$ python3 -q
>>> import numpy as np
>>> np.set_printoptions(precision=2, suppress=True, linewidth=120)
>>> tidy = lambda a: np.round(a, 2) + 0
>>> m1 = np.load("mat.npy")
>>> m1
array([[ 0.15, -1.95, -0.75],
       [ 0.04, -0.52, -0.2 ],
       [ 0.1 , -1.3 , -0.5 ],
       [ 0.  ,  0.  ,  0.  ],
       [-0.04,  0.52,  0.2 ]])
>>> theta = np.radians(60)
>>> r_ = np.eye(3)
>>> r_[1, 1] = r_[2, 2] = np.cos(theta)
>>> r_[1, 2], r_[2, 1] = -np.sin(theta), np.sin(theta)
>>> tidy(r_)
array([[ 1.  ,  0.  ,  0.  ],
       [ 0.  ,  0.5 , -0.87],
       [ 0.  ,  0.87,  0.5 ]])
>>> out = m1 @ r_.T
>>> tidy(np.linalg.svd(m1, compute_uv=False)), tidy(np.linalg.svd(out, compute_uv=False))
(array([2.64, 0.  , 0.  ]), array([2.64, 0.  , 0.  ]))
>>> np.allclose(np.linalg.norm(m1, axis=1), np.linalg.norm(out, axis=1))
True
>>> arr = np.loadtxt("block7.csv", delimiter=",")
>>> tidy(arr)
array([[0.01, 0.05, 0.05, 0.05, 0.01],
       [0.05, 0.33, 0.33, 0.33, 0.05],
       [0.05, 0.33, 0.33, 0.33, 0.05],
       [0.05, 0.33, 0.33, 0.33, 0.05],
       [0.01, 0.05, 0.05, 0.05, 0.01]])
>>> U, sig, Vh = np.linalg.svd(arr)
>>> tidy(sig)
array([1., 0., 0., 0., 0.])
>>> out = U[:, :1] @ np.diag(sig[:1]) @ Vh[:1]
>>> np.linalg.matrix_rank(arr, rtol=0.05)
np.int64(1)
>>> tidy(np.linalg.norm(arr - out) / np.linalg.norm(arr))
np.float64(0.0)
>>> tidy(np.abs(arr - out).max())
np.float64(0.0)
>>> rng = np.random.default_rng(8792)
>>> out = arr + rng.integers(-2, 3, (5, 1)) @ rng.integers(-2, 3, (1, 5))
>>> tidy(out)
array([[ 0.01,  0.05,  0.05,  0.05,  0.01],
       [ 0.05, -1.67, -1.67,  4.33,  4.05],
       [ 0.05,  2.33,  2.33, -3.67, -3.95],
       [ 0.05, -1.67, -1.67,  4.33,  4.05],
       [ 0.01,  2.05,  2.05, -3.95, -3.99]])
>>> tidy(np.linalg.svd(out - arr, compute_uv=False))
array([12.65,  0.  ,  0.  ,  0.  ,  0.  ])
>>> np.abs(out - arr).sum(axis=1)
array([ 0., 12., 12., 12., 12.])
>>> np.linalg.matrix_rank(out - arr, tol=1e-8)
np.int64(1)
>>> np.unique(arr.round(6), axis=0).shape
(2, 5)
>>> tidy(arr @ np.linalg.pinv(arr) @ arr)
array([[0.01, 0.05, 0.05, 0.05, 0.01],
       [0.05, 0.33, 0.33, 0.33, 0.05],
       [0.05, 0.33, 0.33, 0.33, 0.05],
       [0.05, 0.33, 0.33, 0.33, 0.05],
       [0.01, 0.05, 0.05, 0.05, 0.01]])
>>> tidy(np.trace(np.linalg.pinv(arr) @ arr))
np.float64(1.0)
>>> try:
...     np.linalg.inv(arr)
... except np.linalg.LinAlgError as e:
...     print(repr(e))
... 
LinAlgError('Singular matrix')
>>> tidy(np.linalg.det(arr))
np.float64(0.0)
>>> np.allclose(arr @ arr.T, arr.T @ arr)
True
>>> np.allclose(arr, arr.T)
True
>>> u, r1 = arr[0], arr[2]
>>> tidy(u @ u)
np.float64(0.01)
>>> p = (u @ r1) / (u @ u) * u
>>> (r1 - p) @ u
np.float64(0.0)
>>> r1 - p
array([0., 0., 0., 0., 0.])
>>> tidy(p)
array([0.05, 0.33, 0.33, 0.33, 0.05])
>>> feats = np.loadtxt("case12.csv", delimiter=",")
>>> feats
array([[2., 1., 0., 0., 0., 0., 0., 0., 0.],
       [0., 2., 1., 0., 0., 0., 0., 0., 0.],
       [0., 0., 2., 1., 0., 0., 0., 0., 0.],
       [0., 0., 0., 2., 1., 0., 0., 0., 0.],
       [0., 0., 0., 0., 2., 1., 0., 0., 0.],
       [0., 0., 0., 0., 0., 2., 1., 0., 0.],
       [0., 0., 0., 0., 0., 0., 2., 1., 0.],
       [0., 0., 0., 0., 0., 0., 0., 2., 1.],
       [0., 0., 0., 0., 0., 0., 0., 0., 2.]])
>>> u = np.array([-1, 0, 2, 1, -1, -1, 3, 0, 2])
>>> out = feats + np.outer(u, np.eye(9)[3])
>>> out
array([[ 2.,  1.,  0., -1.,  0.,  0.,  0.,  0.,  0.],
       [ 0.,  2.,  1.,  0.,  0.,  0.,  0.,  0.,  0.],
       [ 0.,  0.,  2.,  3.,  0.,  0.,  0.,  0.,  0.],
       [ 0.,  0.,  0.,  3.,  1.,  0.,  0.,  0.,  0.],
       [ 0.,  0.,  0., -1.,  2.,  1.,  0.,  0.,  0.],
       [ 0.,  0.,  0., -1.,  0.,  2.,  1.,  0.,  0.],
       [ 0.,  0.,  0.,  3.,  0.,  0.,  2.,  1.,  0.],
       [ 0.,  0.,  0.,  0.,  0.,  0.,  0.,  2.,  1.],
       [ 0.,  0.,  0.,  2.,  0.,  0.,  0.,  0.,  2.]])
>>> np.linalg.matrix_rank(np.linalg.inv(out) - np.linalg.inv(feats), tol=1e-8)
np.int64(1)
